$ python3 -q
>>> import numpy as np
>>> np.set_printoptions(precision=3, suppress=True, linewidth=100, legacy="1.25")
>>> arr = np.loadtxt("dump.csv", delimiter=",")
>>> arr
array([[ 0.,  1.,  0.,  1.],
       [ 3., -3.,  3., -3.],
       [ 0.,  1.,  0.,  1.],
       [ 3., -3.,  3., -3.]])
>>> (arr + arr.T) / 2
array([[ 0.,  2.,  0.,  2.],
       [ 2., -3.,  2., -3.],
       [ 0.,  2.,  0.,  2.],
       [ 2., -3.,  2., -3.]])
>>> assert arr == arr.T
Traceback (most recent call last):
  File "<python-input-5>", line 1, in <module>
    assert arr == arr.T
           ^^^^^^^^^^^^
ValueError: The truth value of an array with more than one element is ambiguous. Use a.any() or a.all()
>>> arr.inv()
Traceback (most recent call last):
  File "<python-input-6>", line 1, in <module>
    arr.inv()
    ^^^^^^^
AttributeError: 'numpy.ndarray' object has no attribute 'inv'
>>> (arr - arr.T) / 2
array([[ 0., -1.,  0., -1.],
       [ 1.,  0.,  1.,  0.],
       [ 0., -1.,  0., -1.],
       [ 1.,  0.,  1.,  0.]])
>>> U, s, VT = np.linalg.svd(arr)
>>> evecs = VT[:(s > 1e-8).sum()]
>>> rng = np.random.default_rng(157436)
>>> vec = arr[3] + 3 * arr[0] + rng.integers(2) * np.eye(4)[2]
>>> vec
array([3., 0., 3., 0.])
>>> np.linalg.matrix_rank(np.vstack([arr, vec]))
2
>>> np.round(evecs.T @ evecs, 3) + 0
array([[0.5, 0. , 0.5, 0. ],
       [0. , 0.5, 0. , 0.5],
       [0.5, 0. , 0.5, 0. ],
       [0. , 0.5, 0. , 0.5]])
>>> np.diag(evecs.T @ evecs)
array([0.5, 0.5, 0.5, 0.5])
>>> np.round(np.linalg.norm(vec - evecs.T @ evecs @ vec), 3)
0.0
>>> np.allclose(evecs.T @ evecs @ vec, vec)
True
>>> u = np.array([2, 1, 0])
>>> np.convolve(arr[3], u)
array([ 6., -3.,  3., -3., -3.,  0.])
>>> print(np.correlate(arr[3], arr[1], "full"))
[ -9.  18. -27.  36. -27.  18.  -9.]
>>> np.cross(arr[3, :3], arr[1, :3])
array([0., 0., 0.])
>>> U, s, VT = np.linalg.svd(arr)
>>> np.argmax(s[:-1] / (s[1:] + 1e-6)) + 1
2
>>> print(s.round(3) + 0)
[8.606 1.394 0.    0.   ]
>>> A2 = U[:, :2] @ np.diag(s[:2]) @ VT[:2]
>>> np.linalg.matrix_rank(arr, rtol=0.05)
2
>>> round(np.abs(arr - A2).max(), 3)
0.0
>>> feats, _ = np.linalg.qr(np.array([[0.0, -0.1], [-0.7, 0.3]]))
>>> feats
array([[0., 1.],
       [1., 0.]])
>>> print(round(np.linalg.det(2 * feats), 3), round(np.linalg.det(feats), 3))
-4.0 -1.0
>>> round(np.linalg.eigvals(feats).sum().real, 3)
0.0
>>> np.einsum("ij,ji->", feats, feats)
2.0
>>> np.linalg.matrix_power(feats, 3)
array([[0., 1.],
       [1., 0.]])
>>> print(np.sort(np.abs(np.linalg.eigvals(feats))))
[1. 1.]
>>> np.allclose(feats, feats.T)
True
>>> w, evecs = np.linalg.eig(feats)
>>> np.sort(np.linalg.eigvals(feats @ feats))
array([1., 1.])
>>> np.sort(np.linalg.eigvals(feats.T))
array([-1.,  1.])
>>> np.prod(w)
-1.0
>>> feats @ evecs[:, 0] - w[0] * evecs[:, 0]
array([0., 0.])
>>> w, evecs = np.linalg.eigh(feats)
>>> vec = np.array([7, 2])
>>> round(vec @ feats @ vec / (vec @ vec), 3), w[0], w[-1]
(0.528, -1.0, 1.0)
>>> evecs * np.maximum(w, 0) @ evecs.T
array([[0.5, 0.5],
       [0.5, 0.5]])
>>> vec @ feats @ vec
28.0
>>> m1 = np.array([[1, -1, 1, -1], [1, 0, 0, 0]])
>>> vec = np.array([3, 5, 0, 5])
>>> m1 @ vec
array([-7,  3])
>>> print(np.linalg.norm(m1 @ vec) <= np.linalg.norm(m1, 2) * np.linalg.norm(vec) + 1e-9)
True
>>> t3 = np.stack([m1, 4 * m1, m1[::-1]])
>>> (t3 @ m1.T).shape
(3, 2, 2)
>>> np.einsum("bij,cij->bc", t3, t3)
array([[ 5, 20,  2],
       [20, 80,  8],
       [ 2,  8,  5]])
>>> W0 = np.loadtxt("x.csv", delimiter=",")
>>> W0
array([[ 2.701,  0.334,  0.027,  1.262],
       [-2.31 , -0.693,  0.192, -1.774],
       [ 2.629, -0.914,  0.683, -0.886],
       [ 1.367, -1.428,  0.86 , -2.086],
       [ 1.64 , -1.374,  0.851, -1.923],
       [-1.296, -1.194,  0.534, -2.368],
       [ 1.683, -1.363,  0.849, -1.894],
       [ 2.884, -0.584,  0.527, -0.257],
       [-2.048,  1.249, -0.816,  1.606],
       [-1.403,  1.422, -0.859,  2.067],
       [-2.872, -0.063, -0.184, -0.843],
       [-2.472, -0.566,  0.113, -1.599],
       [-2.601,  0.938, -0.693,  0.934],
       [ 0.266, -1.485,  0.806, -2.465],
       [-0.575, -1.383,  0.689, -2.507],
       [-0.534, -1.391,  0.696, -2.509],
       [-0.962, -1.294,  0.612, -2.454],
       [ 1.81 ,  0.986, -0.385,  2.146]])
>>> Xs = W0 - W0.mean(axis=0)
>>> evecs = np.linalg.svd(Xs)[2][:2]
>>> A2 = Xs - Xs @ evecs.T @ evecs
>>> np.diag(evecs.T @ evecs)
array([0.967, 0.247, 0.082, 0.703])
>>> np.round(np.cov(Xs @ evecs.T, rowvar=False), 3) + 0
array([[4.482, 0.   ],
       [0.   , 3.924]])
>>> (Xs @ evecs.T).std(axis=0)
array([2.057, 1.925])
>>> try:
...     np.linalg.inv(W0)
... except np.linalg.LinAlgError as e:
...     print(e)
... 
Last 2 dimensions of the array must be square
>>> np.round(np.trace(np.linalg.pinv(W0) @ W0), 3)
2.0
>>> np.allclose(W0[:-1].T @ np.linalg.lstsq(W0[:-1].T, W0[-1])[0], W0[-1])
True
>>> W0 @ np.linalg.pinv(W0) @ W0
array([[ 2.701,  0.334,  0.027,  1.262],
       [-2.31 , -0.693,  0.192, -1.774],
       [ 2.629, -0.914,  0.683, -0.886],
       [ 1.367, -1.428,  0.86 , -2.086],
       [ 1.64 , -1.374,  0.851, -1.923],
       [-1.296, -1.194,  0.534, -2.368],
       [ 1.683, -1.363,  0.849, -1.894],
       [ 2.884, -0.584,  0.527, -0.257],
       [-2.048,  1.249, -0.816,  1.606],
       [-1.403,  1.422, -0.859,  2.067],
       [-2.872, -0.063, -0.184, -0.843],
       [-2.472, -0.566,  0.113, -1.599],
       [-2.601,  0.938, -0.693,  0.934],
       [ 0.266, -1.485,  0.806, -2.465],
       [-0.575, -1.383,  0.689, -2.507],
       [-0.534, -1.391,  0.696, -2.509],
       [-0.962, -1.294,  0.612, -2.454],
       [ 1.81 ,  0.986, -0.385,  2.146]])
>>> np.linalg.lstsq(W0[:-1].T, W0[-1])[2]
2
>>> A = np.load("run13.npy")
>>> A
array([[3., 0., 2.],
       [0., 3., 0.],
       [2., 0., 3.]])
>>> w, evecs = np.linalg.eigh(A)
>>> print(w.sum(), np.trace(A))
9.0 9.0
>>> np.linalg.eigvalsh(A + 4 * np.eye(3))
array([5., 7., 9.])
>>> print(np.round(evecs.T @ evecs, 3) + 0)
[[1. 0. 0.]
 [0. 1. 0.]
 [0. 0. 1.]]
>>> evecs @ np.diag(w) @ evecs.T
array([[3., 0., 2.],
       [0., 3., 0.],
       [2., 0., 3.]])
>>> A2 = np.linalg.invert(A)
Traceback (most recent call last):
  File "<python-input-73>", line 1, in <module>
    A2 = np.linalg.invert(A)
         ^^^^^^^^^^^^^^^^
AttributeError: module 'numpy.linalg' has no attribute 'invert'
>>> A2 = np.linalg.inv(A)
>>> round(float(np.linalg.det(A) * np.linalg.det(A2)), 3)
1.0
>>> np.round(A @ A2, 3) + 0
array([[1., 0., 0.],
       [0., 1., 0.],
       [0., 0., 1.]])
>>> (np.abs(A2) > 1e-9).astype(int)
array([[1, 0, 1],
       [0, 1, 0],
       [1, 0, 1]])
>>> np.linalg.inv(A2)
array([[3., 0., 2.],
       [0., 3., 0.],
       [2., 0., 3.]])
>>> round(np.linalg.slogdet(A)[0], 3)
1.0
>>> round(float(np.linalg.cond(A)), 3)
5.0
>>> np.sort(np.linalg.eigvals(A).real)
array([1., 3., 5.])
>>> (A != 0).astype(int)
array([[1, 0, 1],
       [0, 1, 0],
       [1, 0, 1]])
>>> O = A.astype(float).copy()
>>> for j in range(3):
...     O[:, j] -= O[:, :j] @ (O[:, :j].T @ O[:, j])
...     O[:, j] /= np.linalg.norm(O[:, j])
... 
>>> O
array([[ 0.832,  0.   , -0.555],
       [ 0.   ,  1.   ,  0.   ],
       [ 0.555,  0.   ,  0.832]])
>>> np.round(O.T @ O, 3) + 0
array([[1., 0., 0.],
       [0., 1., 0.],
       [0., 0., 1.]])
>>> E = np.loadtxt("out16.csv", delimiter=",")
>>> print(E)
[[0.036 0.036 0.036 0.179]
 [0.036 0.036 0.036 0.179]
 [0.036 0.036 0.036 0.179]
 [0.179 0.179 0.179 0.893]]
>>> hat = np.triu(np.array([[2, 2, 0, -2], [2, 2, -2, 1], [0, -2, 2, 1], [2, 2, 0, 2]]), 1) + np.eye(4)
>>> A2 = hat @ E @ np.linalg.inv(hat)
>>> np.trace(A2), np.trace(E)
(1.0, 1.0)
>>> print(np.linalg.matrix_rank(A2))
1
>>> A2
array([[-0.25 ,  0.25 ,  0.25 , -2.25 ],
       [ 0.143, -0.143, -0.143,  1.286],
       [ 0.214, -0.214, -0.214,  1.929],
       [ 0.179, -0.179, -0.179,  1.607]])
>>> np.round(np.poly(A2), 3) + 0
array([ 1., -1.,  0.,  0.,  0.])
>>> round(float(np.linalg.norm(E, 2) / np.linalg.norm(E)), 3)
1.0
>>> [round(float(x), 3) for x in np.linalg.svd(E, compute_uv=False)[:3]]
[1.0, 0.0, 0.0]
>>> np.argsort(-np.linalg.norm(E, axis=0).round(6), kind="stable")[:3]
array([3, 0, 1])
>>> print(np.linalg.cond(E) > 100)
True
>>> np.linalg.matrix_rank(E, rtol=0.1)
1
>>> U, s, VT = np.linalg.svd(E)
>>> s.round(3) + 0
array([1., 0., 0., 0.])
>>> print(np.argmax(s[:-1] / (s[1:] + 1e-6)) + 1)
1
>>> A2 = U[:, :1] @ np.diag(s[:1]) @ VT[:1]
>>> round(float(np.linalg.norm(E - A2, 2)), 3), round(s[1], 3)
(0.0, 0.0)
>>> np.linalg.matrix_rank(A2)
1
>>> np.linalg.matrix_rank(E, rtol=0.05)
1
>>> A2
array([[0.036, 0.036, 0.036, 0.179],
       [0.036, 0.036, 0.036, 0.179],
       [0.036, 0.036, 0.036, 0.179],
       [0.179, 0.179, 0.179, 0.893]])
>>> np.round(np.abs(E - A2).max(), 3)
0.0
>>> round(np.linalg.norm(E - A2) / np.linalg.norm(E), 3)
0.0
